$ python3 -q
>>> import numpy as np
>>> np.set_printoptions(precision=2, suppress=True, linewidth=160, sign=" ")
>>> M = np.array([[6.19, 0.35, -1.33, -0.16, -0.87],
...     [0.35, 6.67, 0.24, 0.94, 0.03],
...     [-1.33, 0.24, 4.77, -0.18, -2.23],
...     [-0.16, 0.94, -0.18, 6.94, 1.94],
...     [-0.87, 0.03, -2.23, 1.94, 5.43]])
>>> L = np.linalg.cholesky(M)
>>> L
array([[ 2.49,  0.  ,  0.  ,  0.  ,  0.  ],
       [ 0.14,  2.58,  0.  ,  0.  ,  0.  ],
       [-0.53,  0.12,  2.11,  0.  ,  0.  ],
       [-0.06,  0.37, -0.12,  2.6 ,  0.  ],
       [-0.35,  0.03, -1.15,  0.68,  1.88]])
>>> np.round(M / np.sqrt(np.outer(np.diag(M), np.diag(M))), 2) + 0
array([[ 1.  ,  0.05, -0.24, -0.02, -0.15],
       [ 0.05,  1.  ,  0.04,  0.14,  0.  ],
       [-0.24,  0.04,  1.  , -0.03, -0.44],
       [-0.02,  0.14, -0.03,  1.  ,  0.32],
       [-0.15,  0.  , -0.44,  0.32,  1.  ]])
>>> np.diag(L) ** 2
array([ 6.19,  6.65,  4.47,  6.79,  3.54])
>>> round(np.prod(np.diag(L)) ** 2, 2), round(np.linalg.det(M), 2)
(np.float64(4414.42), np.float64(4414.42))
>>> ev, evecs = np.linalg.eigh(M)
>>> x0 = np.array([3, -8, 9, -4, 5])
>>> (np.sign(evecs[:, -1].round(6)) == np.sign(evecs[0, -1].round(6))).astype(int)
array([ 1,  0,  1,  0,  0])
>>> evecs * np.maximum(ev, 0) @ evecs.T
array([[ 6.19,  0.35, -1.33, -0.16, -0.87],
       [ 0.35,  6.67,  0.24,  0.94,  0.03],
       [-1.33,  0.24,  4.77, -0.18, -2.23],
       [-0.16,  0.94, -0.18,  6.94,  1.94],
       [-0.87,  0.03, -2.23,  1.94,  5.43]])
>>> print(evecs * np.abs(ev) @ evecs.T)
[[ 6.19  0.35 -1.33 -0.16 -0.87]
 [ 0.35  6.67  0.24  0.94  0.03]
 [-1.33  0.24  4.77 -0.18 -2.23]
 [-0.16  0.94 -0.18  6.94  1.94]
 [-0.87  0.03 -2.23  1.94  5.43]]
>>> G = M.T @ M
>>> round(float(np.trace(G)), 2), round(float((M ** 2).sum()), 2)
(207.98, 207.98)
>>> (M @ M.T).shape
(5, 5)
>>> np.allclose(G, G.T)
True
>>> np.diag(G)
array([ 40.99,  45.55,  29.58,  52.87,  38.98])
>>> data = np.array([[7, 9, 9, -9, 6, -3],
...     [2, 9, -7, 7, 1, 1],
...     [0, 0, 1, 3, 2, 1],
...     [5, 3, 0, -9, -8, -8],
...     [6, -6, 4, -7, -9, -8],
...     [9, -7, 7, -5, -4, -3]])
>>> r0 = np.array([2, 0, 2])
>>> np.cross(data[1, :3], data[5, :3])
array([ 14, -77, -95])
>>> Q, r_ = np.linalg.qr(data)
>>> round(abs(r_[0, 0]), 2), round(np.linalg.norm(data[:, 0]), 2)
(np.float64(13.96), np.float64(13.96))
>>> print(np.trace(Q @ Q.T))
6.0
>>> print(np.round(Q @ r_, 2) + 0)
[[ 7.  9.  9. -9.  6. -3.]
 [ 2.  9. -7.  7.  1.  1.]
 [ 0.  0.  1.  3.  2.  1.]
 [ 5.  3.  0. -9. -8. -8.]
 [ 6. -6.  4. -7. -9. -8.]
 [ 9. -7.  7. -5. -4. -3.]]
>>> np.allclose(r_.T @ r_, data.T @ data)
True
>>> J = np.array([[-2.0, 1.0, 3.0, 3.0],
...     [1.0, -2.0, 3.0, 3.0],
...     [3.0, 3.0, 6.0, 9.0],
...     [3.0, 3.0, 9.0, 6.0]])
>>> J
array([[-2.,  1.,  3.,  3.],
       [ 1., -2.,  3.,  3.],
       [ 3.,  3.,  6.,  9.],
       [ 3.,  3.,  9.,  6.]])
>>> data @ data
array([[  31,  102,   12,   81,   99,   30],
       [  82,  107,  -41,  -51,  -62,  -71],
       [  36,  -10,   16,  -43,  -44,  -42],
       [-124,  149,  -64,  153,  209,  148],
       [-131,   89,    8,   82,  207,  132],
       [ -27,   48,  100,  -21,  149,   54]])
>>> (data - data.T) / 2
array([[ 0. ,  3.5,  4.5, -7. ,  0. , -6. ],
       [-3.5,  0. , -3.5,  2. ,  3.5,  4. ],
       [-4.5,  3.5,  0. ,  1.5, -1. , -3. ],
       [ 7. , -2. , -1.5,  0. , -0.5, -1.5],
       [ 0. , -3.5,  1. ,  0.5,  0. , -2. ],
       [ 6. , -4. ,  3. ,  1.5,  2. ,  0. ]])
>>> np.sort(np.abs(np.linalg.eigvals(data)))
array([  0.33,   5.25,   5.25,  12.86,  13.8 ,  13.8 ])
>>> np.allclose(data, data.T)
False
>>> np.linalg.matrix_power(data, 2)
array([[  31,  102,   12,   81,   99,   30],
       [  82,  107,  -41,  -51,  -62,  -71],
       [  36,  -10,   16,  -43,  -44,  -42],
       [-124,  149,  -64,  153,  209,  148],
       [-131,   89,    8,   82,  207,  132],
       [ -27,   48,  100,  -21,  149,   54]])
>>> round(float(np.abs(np.linalg.eigvals(data)).max()), 2)
13.8
>>> np.trace(data)
np.int64(-4)
